>>> import numpy as np
>>> import numpy.linalg as la
>>> np.set_printoptions(precision=3, suppress=True, linewidth=160)
>>> tidy = lambda a: np.round(a, 3) + 0
>>> K = np.load("data.npy")
>>> K
array([[ 0,  0,  0],
       [ 3, -4,  2],
       [ 0,  0,  0],
       [ 6, -8,  4],
       [ 0,  0,  0],
       [ 6, -8,  4],
       [ 3, -4,  2]])
>>> # rows 0 and 2 are equal
>>> x = np.array([-1, -2, 0])
>>> la.norm(K @ x) <= la.norm(K, 2) * la.norm(x) + 1e-9
np.True_
>>> (K * x).sum(axis=1)
array([ 0,  5,  0, 10,  0, 10,  5])
>>> K * x
array([[ 0,  0,  0],
       [-3,  8,  0],
       [ 0,  0,  0],
       [-6, 16,  0],
       [ 0,  0,  0],
       [-6, 16,  0],
       [-3,  8,  0]])
>>> (K @ x).argmax()
np.int64(3)
>>> mat = np.loadtxt("test13.csv", delimiter=",")
>>> tidy(mat)
array([[-0.894,  0.126, -0.429],
       [-0.358, -0.778,  0.517],
       [-0.268,  0.616,  0.741]])
>>> # columns are unit length and at right angles
>>> Y = np.array([[-2, 5, 2], [1, 0, -2]])
>>> cent = np.kron(Y, mat)
>>> cent.shape
(6, 9)
>>> la.matrix_rank(cent)
np.int64(6)
>>> rng = np.random.default_rng(662236)
>>> lab = rng.permutation(3)
>>> lab
array([1, 2, 0])
>>> Y = mat[lab][:, lab]
>>> np.allclose(Y, mat)
False
>>> tidy(la.det(Y)), tidy(la.det(mat[lab]))
(np.float64(1.0), np.float64(1.0))
>>> M = np.load("arr.npy")
>>> M
array([[3, 1, 0, 2, 1, 3, 3],
       [2, 2, 2, 1, 2, 3, 0],
       [3, 1, 2, 3, 0, 3, 3],
       [3, 0, 3, 2, 2, 2, 0],
       [1, 1, 3, 1, 1, 2, 2],
       [1, 2, 1, 3, 0, 0, 0],
       [1, 0, 0, 2, 0, 2, 3]])
>>> ang = np.radians(30)
>>> R = np.eye(7)
>>> R[0, 0] = R[4, 4] = np.cos(ang)
>>> R[0, 4], R[4, 0] = -np.sin(ang), np.sin(ang)
>>> tidy(R)
array([[ 0.866,  0.   ,  0.   ,  0.   , -0.5  ,  0.   ,  0.   ],
       [ 0.   ,  1.   ,  0.   ,  0.   ,  0.   ,  0.   ,  0.   ],
       [ 0.   ,  0.   ,  1.   ,  0.   ,  0.   ,  0.   ,  0.   ],
       [ 0.   ,  0.   ,  0.   ,  1.   ,  0.   ,  0.   ,  0.   ],
       [ 0.5  ,  0.   ,  0.   ,  0.   ,  0.866,  0.   ,  0.   ],
       [ 0.   ,  0.   ,  0.   ,  0.   ,  0.   ,  1.   ,  0.   ],
       [ 0.   ,  0.   ,  0.   ,  0.   ,  0.   ,  0.   ,  1.   ]])
>>> Y = M @ R.T
>>> np.allclose(M @ M.T, Y @ Y.T)
True
>>> np.allclose(la.norm(M, axis=1), la.norm(Y, axis=1))
True
>>> tidy(np.abs(Y - M).max(axis=0))
array([1.402, 0.   , 0.   , 0.   , 1.5  , 0.   , 0.   ])
>>> x = np.array([0, -3, 2, 0, -1, 3, -1])
>>> target = M @ x
>>> target
array([ 2,  5,  7, 10,  6, -4,  3])
>>> tidy(la.solve(M.T, M[6]))
array([0., 0., 0., 0., 0., 0., 1.])
>>> tidy(la.solve(M, 2 * target))
array([ 0., -6.,  4.,  0., -2.,  6., -2.])
>>> tidy(la.solve(M, target))
array([ 0., -3.,  2.,  0., -1.,  3., -1.])
>>> Y = np.array([[1, 1], [1, -1]])
>>> W0 = np.kron(Y, np.kron(Y, Y))[rng.permutation(8)][:7]
>>> W0
array([[ 1, -1, -1,  1, -1,  1,  1, -1],
       [ 1, -1, -1,  1,  1, -1, -1,  1],
       [ 1,  1,  1,  1,  1,  1,  1,  1],
       [ 1,  1,  1,  1, -1, -1, -1, -1],
       [ 1, -1,  1, -1,  1, -1,  1, -1],
       [ 1, -1,  1, -1, -1,  1, -1,  1],
       [ 1,  1, -1, -1, -1, -1,  1,  1]])
>>> G = W0.T @ W0
>>> np.allclose(G, G.T)
True
>>> np.trace(G), (W0 ** 2).sum()
(np.int64(56), np.int64(56))
>>> tidy(la.svd(W0, compute_uv=False) ** 2)
array([8., 8., 8., 8., 8., 8., 8.])
>>> Y = W0 + rng.integers(-2, 3, (7, 1)) @ rng.integers(-2, 3, (1, 8))
>>> Y
array([[-3,  1,  1, -1,  3,  1, -1, -5],
       [ 5, -3, -3,  3, -3, -1,  1,  5],
       [ 1,  1,  1,  1,  1,  1,  1,  1],
       [ 5, -1, -1,  3, -5, -1,  1,  3],
       [-1,  0,  2, -2,  3, -1,  0, -3],
       [ 3, -2,  0,  0, -3,  1,  0,  3],
       [ 3,  0, -2,  0, -3, -1,  2,  3]])
>>> tidy(la.svd(Y - W0, compute_uv=False))
array([15.492,  0.   ,  0.   ,  0.   ,  0.   ,  0.   ,  0.   ])
>>> Y - W0
array([[-4,  2,  2, -2,  4,  0, -2, -4],
       [ 4, -2, -2,  2, -4,  0,  2,  4],
       [ 0,  0,  0,  0,  0,  0,  0,  0],
       [ 4, -2, -2,  2, -4,  0,  2,  4],
       [-2,  1,  1, -1,  2,  0, -1, -2],
       [ 2, -1, -1,  1, -2,  0,  1,  2],
       [ 2, -1, -1,  1, -2,  0,  1,  2]])
>>> tidy(la.norm(Y))
np.float64(17.664)
>>> np.diff(Y, axis=0)
array([[ 8, -4, -4,  4, -6, -2,  2, 10],
       [-4,  4,  4, -2,  4,  2,  0, -4],
       [ 4, -2, -2,  2, -6, -2,  0,  2],
       [-6,  1,  3, -5,  8,  0, -1, -6],
       [ 4, -2, -2,  2, -6,  2,  0,  6],
       [ 0,  2, -2,  0,  0, -2,  2,  0]])
>>> np.abs(Y).max()
np.int64(5)
>>> Y.sum(axis=1)
array([-4,  4,  8,  4, -2,  2,  2])
>>> Y.shape
(7, 8)
>>> Y.sum(axis=0)
array([13, -4, -2,  4, -7, -1,  4,  7])
>>> ang = np.radians(135)
>>> R = np.eye(8)
>>> R[0, 0] = R[7, 7] = np.cos(ang)
>>> R[0, 7], R[7, 0] = -np.sin(ang), np.sin(ang)
>>> tidy(R)
array([[-0.707,  0.   ,  0.   ,  0.   ,  0.   ,  0.   ,  0.   , -0.707],
       [ 0.   ,  1.   ,  0.   ,  0.   ,  0.   ,  0.   ,  0.   ,  0.   ],
       [ 0.   ,  0.   ,  1.   ,  0.   ,  0.   ,  0.   ,  0.   ,  0.   ],
       [ 0.   ,  0.   ,  0.   ,  1.   ,  0.   ,  0.   ,  0.   ,  0.   ],
       [ 0.   ,  0.   ,  0.   ,  0.   ,  1.   ,  0.   ,  0.   ,  0.   ],
       [ 0.   ,  0.   ,  0.   ,  0.   ,  0.   ,  1.   ,  0.   ,  0.   ],
       [ 0.   ,  0.   ,  0.   ,  0.   ,  0.   ,  0.   ,  1.   ,  0.   ],
       [ 0.707,  0.   ,  0.   ,  0.   ,  0.   ,  0.   ,  0.   , -0.707]])
>>> Y = W0 @ R.T
>>> tidy(la.det(R)), tidy(np.trace(R))
(np.float64(1.0), np.float64(4.586))
>>> tidy(la.svd(W0, compute_uv=False)), tidy(la.svd(Y, compute_uv=False))
(array([2.828, 2.828, 2.828, 2.828, 2.828, 2.828, 2.828]), array([2.828, 2.828, 2.828, 2.828, 2.828, 2.828, 2.828]))
>>> tidy(Y)
array([[ 0.   , -1.   , -1.   ,  1.   , -1.   ,  1.   ,  1.   ,  1.414],
       [-1.414, -1.   , -1.   ,  1.   ,  1.   , -1.   , -1.   ,  0.   ],
       [-1.414,  1.   ,  1.   ,  1.   ,  1.   ,  1.   ,  1.   ,  0.   ],
       [ 0.   ,  1.   ,  1.   ,  1.   , -1.   , -1.   , -1.   ,  1.414],
       [ 0.   , -1.   ,  1.   , -1.   ,  1.   , -1.   ,  1.   ,  1.414],
       [-1.414, -1.   ,  1.   , -1.   , -1.   ,  1.   , -1.   ,  0.   ],
       [-1.414,  1.   , -1.   , -1.   , -1.   , -1.   ,  1.   ,  0.   ]])
>>> np.allclose(la.norm(W0, axis=1), la.norm(Y, axis=1))
True
